In [1]: import numpy as np

In [2]: np.set_printoptions(precision=4, suppress=True, linewidth=100, floatmode="fixed")

In [3]: tidy = lambda a: np.round(a, 4) + 0

In [4]: M = np.load("m.npy")

In [5]: tidy(M)
Out[5]: 
array([[ 0.9239, -0.1580, -0.1984,  0.0643, -0.0431],
       [-0.1580,  0.6720, -0.4119,  0.1334, -0.0895],
       [-0.1984, -0.4119,  0.4828,  0.1676, -0.1124],
       [ 0.0643,  0.1334,  0.1676,  0.9457,  0.0364],
       [-0.0431, -0.0895, -0.1124,  0.0364,  0.9756]])

In [6]: # looks like rank 4

In [7]: [round(float(x), 4) for x in np.linalg.svd(M, compute_uv=False)[:3]]
Out[7]: [1.0, 1.0, 1.0]

In [8]: np.argsort(-np.linalg.norm(M, axis=0).round(6), kind="stable")[:3]
Out[8]: array([4, 3, 0])

In [9]: x0 = np.array([3, 5, 3, 3, 3])

In [10]: tidy(np.linalg.eigvalsh(2 * M - np.eye(5)))
Out[10]: array([-1.0000,  1.0000,  1.0000,  1.0000,  1.0000])

In [11]: tidy(np.eye(5) - M)
Out[11]: 
array([[ 0.0761,  0.1580,  0.1984, -0.0643,  0.0431],
       [ 0.1580,  0.3280,  0.4119, -0.1334,  0.0895],
       [ 0.1984,  0.4119,  0.5172, -0.1676,  0.1124],
       [-0.0643, -0.1334, -0.1676,  0.0543, -0.0364],
       [ 0.0431,  0.0895,  0.1124, -0.0364,  0.0244]])

In [12]: tidy(M @ x0)
Out[12]: array([ 1.4503,  1.7821, -1.0405,  4.3091,  2.1221])

In [13]: left, sv, VT = np.linalg.svd(M)

In [14]: tidy(sv)
Out[14]: array([1.0000, 1.0000, 1.0000, 1.0000, 0.0000])

In [15]: other = left[:, :4] @ np.diag(sv[:4]) @ VT[:4]

In [16]: tidy(np.linalg.norm(M - other) / np.linalg.norm(M))
Out[16]: np.float64(0.0)

In [17]: tidy(np.abs(M - other).max())
Out[17]: np.float64(0.0)

In [18]: np.linalg.matrix_rank(M, rtol=0.05)
Out[18]: np.int64(4)

In [19]: tidy(other)
Out[19]: 
array([[ 0.9239, -0.1580, -0.1984,  0.0643, -0.0431],
       [-0.1580,  0.6720, -0.4119,  0.1334, -0.0895],
       [-0.1984, -0.4119,  0.4828,  0.1676, -0.1124],
       [ 0.0643,  0.1334,  0.1676,  0.9457,  0.0364],
       [-0.0431, -0.0895, -0.1124,  0.0364,  0.9756]])

In [20]: A = np.load("run2.npy")

In [21]: A
Out[21]: 
array([[0.0000, 0.0000, 0.0000, 0.0000, 2.0000],
       [0.0000, 0.0000, 0.0000, 0.0000, 1.0000],
       [0.0000, 0.0000, 0.0000, 0.0000, 3.0000],
       [0.0000, 0.0000, 0.0000, 0.0000, 1.0000],
       [2.0000, 1.0000, 3.0000, 1.0000, 0.0000]])

In [22]: # column 3 repeats column 1

In [23]: rng = np.random.default_rng(4821)

In [24]: other = A + rng.integers(-2, 3, (5, 2)) @ rng.integers(-2, 3, (2, 5))

In [25]: other
Out[25]: 
array([[ 0.0000, -1.0000, -2.0000,  2.0000,  3.0000],
       [ 0.0000,  1.0000,  2.0000, -2.0000,  0.0000],
       [-1.0000, -2.0000, -1.0000,  1.0000,  5.0000],
       [ 0.0000, -2.0000, -4.0000,  4.0000,  3.0000],
       [ 4.0000,  3.0000,  1.0000,  3.0000, -2.0000]])

In [26]: tidy(np.linalg.svd(other - A, compute_uv=False))
Out[26]: array([8.2462, 4.7958, 0.0000, 0.0000, 0.0000])

In [27]: np.abs(other - A).sum(axis=1)
Out[27]: array([ 6.0000,  6.0000,  7.0000, 12.0000, 10.0000])

In [28]: np.argsort(-np.linalg.norm(A, axis=0).round(6), kind="stable")[:3]
Out[28]: array([4, 2, 0])

In [29]: np.linalg.cond(A) > 100
Out[29]: np.True_

In [30]: [round(float(x), 4) for x in np.linalg.svd(A, compute_uv=False)[:3]]
Out[30]: [3.873, 3.873, 0.0]

In [31]: np.linalg.matrix_rank(A, rtol=0.1)
Out[31]: np.int64(2)

In [32]: arr = np.load("layer15.npy")

In [33]: arr
Out[33]: 
array([[1.0000, 0.9000, 0.8100, 0.7290, 0.6561],
       [0.9000, 1.0000, 0.9000, 0.8100, 0.7290],
       [0.8100, 0.9000, 1.0000, 0.9000, 0.8100],
       [0.7290, 0.8100, 0.9000, 1.0000, 0.9000],
       [0.6561, 0.7290, 0.8100, 0.9000, 1.0000]])

In [34]: # equal to its transpose

In [35]: labels = rng.permutation(5)

In [36]: labels
Out[36]: array([1, 2, 3, 4, 0])

In [37]: other = arr[labels][:, labels]

In [38]: np.allclose(other, arr)
Out[38]: False

In [39]: np.trace(other)
Out[39]: np.float64(5.0)

In [40]: np.diag(other)
Out[40]: array([1.0000, 1.0000, 1.0000, 1.0000, 1.0000])

In [41]: tidy(np.sort(np.abs(np.linalg.eigvals(other))))
Out[41]: array([0.0580, 0.0794, 0.1459, 0.4545, 4.2621])

In [42]: other
Out[42]: 
array([[1.0000, 0.9000, 0.8100, 0.7290, 0.9000],
       [0.9000, 1.0000, 0.9000, 0.8100, 0.8100],
       [0.8100, 0.9000, 1.0000, 0.9000, 0.7290],
       [0.7290, 0.8100, 0.9000, 1.0000, 0.6561],
       [0.9000, 0.8100, 0.7290, 0.6561, 1.0000]])

In [43]: w, evecs = np.linalg.eigh(arr)

In [44]: x0 = np.array([2, -1, 0, 1, -2])

In [45]: np.abs(arr).sum(axis=1).max(), tidy(np.abs(w).max())
Out[45]: (np.float64(4.42), np.float64(4.2621))

In [46]: (np.sign(evecs[:, -1].round(6)) == np.sign(evecs[0, -1].round(6))).astype(int)
Out[46]: array([1, 1, 1, 1, 1])

In [47]: tidy(evecs * np.maximum(w, 0) @ evecs.T)
Out[47]: 
array([[1.0000, 0.9000, 0.8100, 0.7290, 0.6561],
       [0.9000, 1.0000, 0.9000, 0.8100, 0.7290],
       [0.8100, 0.9000, 1.0000, 0.9000, 0.8100],
       [0.7290, 0.8100, 0.9000, 1.0000, 0.9000],
       [0.6561, 0.7290, 0.8100, 0.9000, 1.0000]])

In [48]: w, evecs = np.linalg.eigh(arr)

In [49]: tidy(np.linalg.eigvalsh(arr @ arr))
Out[49]: array([ 0.0034,  0.0063,  0.0213,  0.2065, 18.1658])

In [50]: tidy(evecs @ np.diag(w) @ evecs.T)
Out[50]: 
array([[1.0000, 0.9000, 0.8100, 0.7290, 0.6561],
       [0.9000, 1.0000, 0.9000, 0.8100, 0.7290],
       [0.8100, 0.9000, 1.0000, 0.9000, 0.8100],
       [0.7290, 0.8100, 0.9000, 1.0000, 0.9000],
       [0.6561, 0.7290, 0.8100, 0.9000, 1.0000]])

In [51]: tidy(evecs.T @ arr @ evecs)
Out[51]: 
array([[0.0580, 0.0000, 0.0000, 0.0000, 0.0000],
       [0.0000, 0.0794, 0.0000, 0.0000, 0.0000],
       [0.0000, 0.0000, 0.1459, 0.0000, 0.0000],
       [0.0000, 0.0000, 0.0000, 0.4545, 0.0000],
       [0.0000, 0.0000, 0.0000, 0.0000, 4.2621]])

In [52]: m1 = np.loadtxt("x.csv", delimiter=",")

In [53]: m1
Out[53]: 
array([[-0.2000, -2.0756, -0.9000, -1.2000],
       [ 0.3000,  0.4987,  0.5000, -0.1000],
       [ 0.5000,  2.4568,  1.3000,  1.8000],
       [-1.6000, -0.9812, -0.3000,  1.2000],
       [ 0.8000, -1.3107, -0.7000,  1.4000],
       [ 1.0000, -3.9711, -1.8000,  0.4000],
       [ 0.9000, -4.3858, -2.1000, -0.9000],
       [ 0.8000, -1.2705, -0.6000,  0.7000],
       [ 0.8000,  1.6827,  0.6000, -0.5000],
       [-0.9000, -1.9117, -0.9000, -1.3000],
       [-0.6000,  1.1957,  0.5000,  0.7000],
       [-0.9000, -4.4014, -2.2000,  0.0000],
       [-0.1000,  1.1092,  0.4000, -0.2000],
       [ 1.2000,  1.7030,  0.7000,  1.1000],
       [ 1.5000, -0.8370, -0.7000,  0.4000],
       [ 0.9000, -0.6789, -0.5000, -1.3000],
       [ 0.4000,  2.8738,  1.3000, -0.6000],
       [ 0.2000,  1.8579,  0.5000,  2.1000],
       [ 0.5000,  0.2770,  0.3000,  1.3000],
       [ 0.3000, -2.5020, -1.4000,  0.0000],
       [-0.3000, -2.1647, -1.0000,  1.6000],
       [ 1.2000, -0.8295, -0.7000, -0.7000]])

In [54]: Z = m1[[1, 8]].astype(float)

In [55]: for _ in range(6):
    ...:     labels = np.linalg.norm(m1[:, None] - Z, axis=-1).argmin(axis=1)
    ...:     Z = np.array([m1[labels == j].mean(axis=0) for j in range(2)])
    ...: 

In [56]: labels
Out[56]: array([0, 1, 1, 0, 0, 0, 0, 0, 1, 0, 1, 0, 1, 1, 0, 0, 1, 1, 1, 0, 0, 0])

In [57]: tidy(Z[1] - Z[0])
Out[57]: array([0.0863, 3.6187, 1.7393, 0.5991])

In [58]: np.bincount(labels)
Out[58]: array([13,  9])

In [59]: E = np.array([[1, -1, 1, 3, -2],
    ...:     [-1, -3, 3, 3, -3],
    ...:     [0, 0, 0, -2, 2],
    ...:     [2, 0, 2, 2, 2],
    ...:     [-3, 3, -1, -2, 0],
    ...:     [3, 5, -5, -3, 4]])

In [60]: left, sv, VT = np.linalg.svd(E)

In [61]: tidy(sv)
Out[61]: array([11.7294,  5.5142,  3.2205,  2.3723,  0.1190])

In [62]: np.argmax(sv[:-1] / (sv[1:] + 1e-6)) + 1
Out[62]: np.int64(4)

In [63]: other = left[:, :4] @ np.diag(sv[:4]) @ VT[:4]

In [64]: tidy(np.abs(E - other).max())
Out[64]: np.float64(0.0431)

In [65]: np.linalg.matrix_rank(other)
Out[65]: np.int64(4)

In [66]: blk = np.stack([E, 3 * E, E[::-1]])

In [67]: np.einsum("bij,cij->bc", blk, blk)
Out[67]: 
array([[ 184,  552,  -78],
       [ 552, 1656, -234],
       [ -78, -234,  184]])

In [68]: blk.shape
Out[68]: (3, 6, 5)

In [69]: tidy(np.linalg.norm(blk, axis=(1, 2)))
Out[69]: array([13.5647, 40.6940, 13.5647])

In [70]: blk.sum(axis=0)
Out[70]: 
array([[  7,   1,  -1,   9,  -4],
       [ -7,  -9,  11,  10, -12],
       [  2,   0,   2,  -6,  10],
       [  8,   0,   8,   6,  10],
       [-13,   9,  -1,  -5,  -3],
       [ 13,  19, -19,  -9,  14]])

In [71]: np.linalg.matrix_rank(blk.reshape(3, -1))
Out[71]: np.int64(2)

In [72]: np.linalg.matrix_rank(blk)
Out[72]: array([5, 5, 5])

In [73]: other = np.c_[E[:, :1] @ np.array([[-1]]), np.array([3, 0, 2, 0, 1, 0])]

In [74]: other
Out[74]: 
array([[-1,  3],
       [ 1,  0],
       [ 0,  2],
       [-2,  0],
       [ 3,  1],
       [-3,  0]])

In [75]: tidy(np.linalg.lstsq(E, other[:, 0])[0])
Out[75]: array([-1.0000,  0.0000,  0.0000,  0.0000,  0.0000])

In [76]: np.linalg.matrix_rank(other)
Out[76]: np.int64(2)

In [77]: np.linalg.matrix_rank(np.c_[E, other])
Out[77]: np.int64(6)

In [78]: tidy(np.linalg.norm(other - E @ np.linalg.lstsq(E, other)[0], axis=0))
Out[78]: array([0.0000, 1.2247])

In [79]: feats = np.load("w.npy")

In [80]: feats
Out[80]: 
array([[-2.0000,  1.0000],
       [ 1.0000, -2.0000]])

In [81]: # equal to its transpose

In [82]: w, evecs = np.linalg.eig(feats)

In [83]: np.prod(w)
Out[83]: np.float64(3.0)

In [84]: tidy(np.sort(np.linalg.eigvals(feats @ feats)))
Out[84]: array([1.0000, 9.0000])

In [85]: tidy(np.sort(np.linalg.eigvals(np.linalg.inv(feats))))
Out[85]: array([-1.0000, -0.3333])

In [86]: q, evecs = np.linalg.qr(feats[:, :1])[0], np.linalg.qr(feats[:, 1:])[0]

In [87]: sv = np.linalg.svd(q.T @ evecs, compute_uv=False)

In [88]: tidy(np.degrees(np.arccos(sv.clip(0, 1))))
Out[88]: array([36.8699])

In [89]: (sv > 0.9).sum()
Out[89]: np.int64(0)

In [90]: tidy(sv)
Out[90]: array([0.8000])

In [91]: t = np.radians(135)

In [92]: Rm = np.eye(2)

In [93]: Rm[0, 0] = Rm[1, 1] = np.cos(t)

In [94]: Rm[0, 1], Rm[1, 0] = -np.sin(t), np.sin(t)

In [95]: tidy(Rm)
Out[95]: 
array([[-0.7071, -0.7071],
       [ 0.7071, -0.7071]])

In [96]: other = feats @ Rm.T

In [97]: np.allclose(feats @ feats.T, other @ other.T)
Out[97]: True

In [98]: np.allclose(np.linalg.norm(feats, axis=1), np.linalg.norm(other, axis=1))
Out[98]: True

In [99]: tidy(np.linalg.det(Rm)), tidy(np.trace(Rm))
Out[99]: (np.float64(1.0), np.float64(-1.4142))

In [100]: tidy(np.linalg.norm(Rm, axis=0))
Out[100]: array([1.0000, 1.0000])

In [101]: tidy(Rm.T @ Rm)
Out[101]: 
array([[1.0000, 0.0000],
       [0.0000, 1.0000]])

In [102]: tidy(Rm @ Rm.T)
Out[102]: 
array([[1.0000, 0.0000],
       [0.0000, 1.0000]])

In [103]: tidy(np.linalg.svd(Rm, compute_uv=False))
Out[103]: array([1.0000, 1.0000])

In [104]: F = np.load("sample6.npy")

In [105]: F
Out[105]: 
array([[-1,  0],
       [ 1,  2],
       [ 3,  4],
       [ 5,  6],
       [ 7,  8]])

In [106]: x0 = np.array([-1, 1])

In [107]: rhs = F @ x0

In [108]: beta, lr = np.zeros(2), 1 / np.linalg.norm(F, 2) ** 2

In [109]: for i in range(30):
     ...:     beta -= lr * F.T @ (F @ beta - rhs)
     ...:     if i % 5 == 0: print(i, round(np.linalg.norm(F @ beta - rhs), 4))
     ...: 
0 1.3883
5 1.3552
10 1.323
15 1.2915
20 1.2608
25 1.2308

In [110]: tidy(beta)
Out[110]: array([-0.0664,  0.2156])

In [111]: x0 = np.array([2, 5])

In [112]: rhs = F @ x0

In [113]: tidy(np.linalg.solve(F.T @ F, F.T @ rhs))
Out[113]: array([2.0000, 5.0000])

In [114]: rhs
Out[114]: array([-2, 12, 26, 40, 54])

In [115]: tidy(np.linalg.pinv(F) @ F)
Out[115]: 
array([[1.0000, 0.0000],
       [0.0000, 1.0000]])

In [116]: tidy(np.linalg.lstsq(F, rhs)[0])
Out[116]: array([2.0000, 5.0000])

In [117]: rhs = rhs + 0.02 * rng.normal(size=5)

In [118]: tidy(rhs)
Out[118]: array([-1.9700, 11.9889, 25.9818, 39.9928, 53.9884])

In [119]: beta, *_ = np.linalg.lstsq(F, rhs)

In [120]: tidy(F.T @ (rhs - F @ beta))
Out[120]: array([0.0000, 0.0000])

In [121]: beta.round()
Out[121]: array([2.0000, 5.0000])

In [122]: tidy(beta)
Out[122]: array([1.9877, 5.0083])

In [123]: [round(float(np.linalg.norm(np.linalg.solve(F.T @ F + lam * np.eye(2), F.T @ rhs))), 2) for lam in (0, 1, 10, 100)]
Out[123]: [5.39, 5.16, 4.88, 3.43]
